$ ipython --no-banner

In [1]: import numpy as np

In [2]: np.set_printoptions(precision=2, suppress=True, linewidth=160)

In [3]: def tidy(a):
   ...:     return np.round(a, 2) + 0
   ...: 

In [4]: M = np.load("arr.npy")

In [5]: print(M)
[[ 0 -4 -1  1 -4  1 -2  4  3  3  1  5  3  3 -1]
 [ 1 -3  0  2 -3  2 -1  5  4  4  2  6  4  4  0]
 [ 0 -4 -1  1 -4  1 -2  4  3  3  1  5  3  3 -1]
 [ 2 -2  1  3 -2  3  0  6  5  5  3  7  5  5  1]
 [ 2 -2  1  3 -2  3  0  6  5  5  3  7  5  5  1]
 [ 2 -2  1  3 -2  3  0  6  5  5  3  7  5  5  1]
 [-3 -7 -4 -2 -7 -2 -5  1  0  0 -2  2  0  0 -4]
 [-1 -5 -2  0 -5  0 -3  3  2  2  0  4  2  2 -2]
 [-1 -5 -2  0 -5  0 -3  3  2  2  0  4  2  2 -2]
 [ 0 -4 -1  1 -4  1 -2  4  3  3  1  5  3  3 -1]]

In [6]: # row 2 repeats row 0

In [7]: M2 = np.array([[3, 0, 2],
   ...:     [3, 2, 2],
   ...:     [3, 1, 1],
   ...:     [3, 1, 0],
   ...:     [1, 0, 1],
   ...:     [1, 2, 3],
   ...:     [0, 2, 0],
   ...:     [2, 2, 3],
   ...:     [1, 2, 0],
   ...:     [0, 3, 3],
   ...:     [3, 2, 3],
   ...:     [1, 1, 1],
   ...:     [2, 2, 3],
   ...:     [1, 3, 3],
   ...:     [3, 2, 0]])

In [8]: print(np.linalg.matrix_rank(np.vstack([M, M2.T])))
5

In [9]: print(np.einsum("ik,kj->ji", M, M2))
[[ 10  37  10  64  64  64 -71 -17 -17  10]
 [ 33  58  33  83  83  83 -42   8   8  33]
 [ 37  62  37  87  87  87 -38  12  12  37]]

In [10]: print(M2.T @ M.T)
[[ 10  37  10  64  64  64 -71 -17 -17  10]
 [ 33  58  33  83  83  83 -42   8   8  33]
 [ 37  62  37  87  87  87 -38  12  12  37]]

In [11]: def softmax(z):
    ...:     e = np.exp(z - z.max(axis=-1, keepdims=True))
    ...:     return e / e.sum(axis=-1, keepdims=True)
    ...: 

In [12]: print(tidy(softmax(M[6])))
[0.   0.   0.   0.01 0.   0.01 0.   0.19 0.07 0.07 0.01 0.51 0.07 0.07 0.  ]

In [13]: att = M @ M.T / np.sqrt(15)

In [14]: print(softmax(att).round(6).argmax(axis=1))
[3 3 3 3 3 3 6 6 6 3]

In [15]: print(tidy(softmax(att + np.triu(np.full(att.shape, -np.inf), 1))))
[[1.   0.   0.   0.   0.   0.   0.   0.   0.   0.  ]
 [0.   1.   0.   0.   0.   0.   0.   0.   0.   0.  ]
 [0.04 0.92 0.04 0.   0.   0.   0.   0.   0.   0.  ]
 [0.   0.   0.   1.   0.   0.   0.   0.   0.   0.  ]
 [0.   0.   0.   0.5  0.5  0.   0.   0.   0.   0.  ]
 [0.   0.   0.   0.33 0.33 0.33 0.   0.   0.   0.  ]
 [0.   0.   0.   0.   0.   0.   1.   0.   0.   0.  ]
 [0.06 0.03 0.06 0.01 0.01 0.01 0.66 0.14 0.   0.  ]
 [0.06 0.03 0.06 0.01 0.01 0.01 0.58 0.12 0.12 0.  ]
 [0.   0.01 0.   0.33 0.33 0.33 0.   0.   0.   0.  ]]
